$ ipython --no-banner

In [1]: import numpy as np

In [2]: np.set_printoptions(precision=3, suppress=True, linewidth=120)

In [3]: F, _ = np.linalg.qr(np.array([[0.7, -0.2, -1.4, 2.7, -1.0, 0.2],
   ...:     [0.1, -2.5, 1.2, -0.8, -0.9, 1.2],
   ...:     [-0.3, -0.2, -0.8, -0.2, -1.2, 0.0],
   ...:     [0.1, 0.3, -0.1, 0.3, 0.5, -1.1],
   ...:     [0.4, 0.1, 0.7, -1.2, 0.0, -0.9],
   ...:     [1.6, -0.9, 0.8, 1.3, 0.3, -0.1]]))

In [4]: F
Out[4]: 
array([[-0.384,  0.063, -0.792, -0.059,  0.243, -0.399],
       [-0.055, -0.97 ,  0.057, -0.026, -0.027, -0.226],
       [ 0.165, -0.14 , -0.451,  0.686, -0.333,  0.411],
       [-0.055,  0.139,  0.013, -0.091, -0.867, -0.466],
       [-0.22 ,  0.121,  0.373,  0.719,  0.222, -0.482],
       [-0.878, -0.032,  0.164, -0.018, -0.168,  0.415]])

In [5]: # keeps lengths

In [6]: f = np.array([2, 2, 1])

In [7]: np.round(np.correlate(F[2], F[3], "full"), 3) + 0
Out[7]: array([-0.077, -0.077,  0.317,  0.086, -0.378,  0.   , -0.372,  0.078, -0.079,  0.075, -0.023])

In [8]: np.cross(F[2, :3], F[3, :3])
Out[8]: array([0.061, 0.023, 0.015])

In [9]: np.polyval(f, F[2])
Out[9]: array([1.384, 0.759, 0.505, 3.313, 0.556, 2.159])

In [10]: vec = np.array([1, -2, 3, 3, 1, 3])

In [11]: F.T @ (F @ vec)
Out[11]: array([ 1., -2.,  3.,  3.,  1.,  3.])

In [12]: np.linalg.inv(F)
Out[12]: 
array([[-0.384, -0.055,  0.165, -0.055, -0.22 , -0.878],
       [ 0.063, -0.97 , -0.14 ,  0.139,  0.121, -0.032],
       [-0.792,  0.057, -0.451,  0.013,  0.373,  0.164],
       [-0.059, -0.026,  0.686, -0.091,  0.719, -0.018],
       [ 0.243, -0.027, -0.333, -0.867,  0.222, -0.168],
       [-0.399, -0.226,  0.411, -0.466, -0.482,  0.415]])

In [13]: 6 - np.linalg.matrix_rank(F - np.eye(6), tol=1e-8)
Out[13]: np.int64(1)

In [14]: np.abs(np.linalg.eigvals(F))
Out[14]: array([1., 1., 1., 1., 1., 1.])

In [15]: f, v = F[2], F[4]

In [16]: f @ f
Out[16]: np.float64(1.0)

In [17]: p = (f @ v) / (f @ f) * f

In [18]: np.round(np.linalg.norm(f + v) ** 2 + np.linalg.norm(f - v) ** 2, 3)
Out[18]: np.float64(4.0)

In [19]: np.linalg.matrix_rank(np.outer(f, v))
Out[19]: np.int64(1)
